$ python -q
>>> import numpy as np
>>> np.set_printoptions(precision=3, suppress=True, linewidth=160)
>>> M = np.array([[2, 6, 2, 2, 4, 8, 1, 4, 9, 7, 4],
...     [3, 5, 5, 8, 2, 2, 2, 5, 1, 7, 9],
...     [1, 9, 3, 5, 0, 4, 1, 6, 2, 3, 5],
...     [4, 7, 0, 2, 2, 7, 0, 9, 0, 8, 7],
...     [9, 7, 9, 1, 9, 9, 2, 0, 8, 2, 5],
...     [9, 5, 7, 3, 6, 9, 6, 0, 6, 4, 1]])
>>> M
array([[2, 6, 2, 2, 4, 8, 1, 4, 9, 7, 4],
       [3, 5, 5, 8, 2, 2, 2, 5, 1, 7, 9],
       [1, 9, 3, 5, 0, 4, 1, 6, 2, 3, 5],
       [4, 7, 0, 2, 2, 7, 0, 9, 0, 8, 7],
       [9, 7, 9, 1, 9, 9, 2, 0, 8, 2, 5],
       [9, 5, 7, 3, 6, 9, 6, 0, 6, 4, 1]])
>>> out = np.array([[2, 2],
...     [2, 2],
...     [4, 1],
...     [0, 2],
...     [1, 3],
...     [3, 5],
...     [4, 1],
...     [4, 3],
...     [3, 3],
...     [5, 4],
...     [1, 5]])
>>> np.einsum("ij->j", M)
array([28, 39, 26, 21, 23, 39, 12, 24, 26, 31, 31])
>>> np.linalg.matrix_rank(M @ out)
np.int64(2)
>>> np.vstack([M, out.T]).shape
(8, 11)
>>> f, v = M[3], M[4]
>>> f @ v
np.int64(219)
>>> pr = (f @ v) / (f @ f) * f
>>> round(np.linalg.norm(f + v) ** 2 + np.linalg.norm(f - v) ** 2, 3)
np.float64(1574.0)
>>> round((v - pr) @ f, 3)
np.float64(-0.0)
>>> v - pr
array([ 6.228,  2.149,  9.   , -0.386,  7.614,  4.149,  2.   , -6.237,  8.   , -3.544,  0.149])
>>> w1 = np.array([[-4, -9, -9],
...     [-7, -7, -1],
...     [5, -4, -2],
...     [-4, -6, -8],
...     [-8, 1, 5],
...     [-4, 7, -8],
...     [-8, -2, 0],
...     [-4, -4, 8],
...     [4, 7, -1],
...     [2, -9, -9],
...     [-4, -7, 3]])
>>> b = np.array([1, -2, -2])
>>> H = np.maximum(M @ w1 + b, 0)
>>> H
array([[0, 0, 0],
       [0, 0, 0],
       [0, 0, 0],
       [0, 0, 0],
       [0, 0, 0],
       [0, 0, 0]])
>>> np.linalg.matrix_rank(H)
np.int64(0)
>>> (H > 0).astype(int)
array([[0, 0, 0],
       [0, 0, 0],
       [0, 0, 0],
       [0, 0, 0],
       [0, 0, 0],
       [0, 0, 0]])
>>> Z = np.array([[-1, -2, 3], [3, -2, -2], [1, -3, 2]])
>>> (H @ Z).round(6).argmax(axis=1)
array([0, 0, 0, 0, 0, 0])
>>> H @ Z
array([[0, 0, 0],
       [0, 0, 0],
       [0, 0, 0],
       [0, 0, 0],
       [0, 0, 0],
       [0, 0, 0]])
>>> w1 @ Z
array([[-32,  53, -12],
       [-15,  31,  -9],
       [-19,   4,  19],
       [-22,  44, -16],
       [ 16,  -1, -16],
       [ 17,  18, -42],
       [  2,  20, -20],
       [  0,  -8,  12],
       [ 16, -19,  -4],
       [-38,  41,   6],
       [-14,  13,   8]])
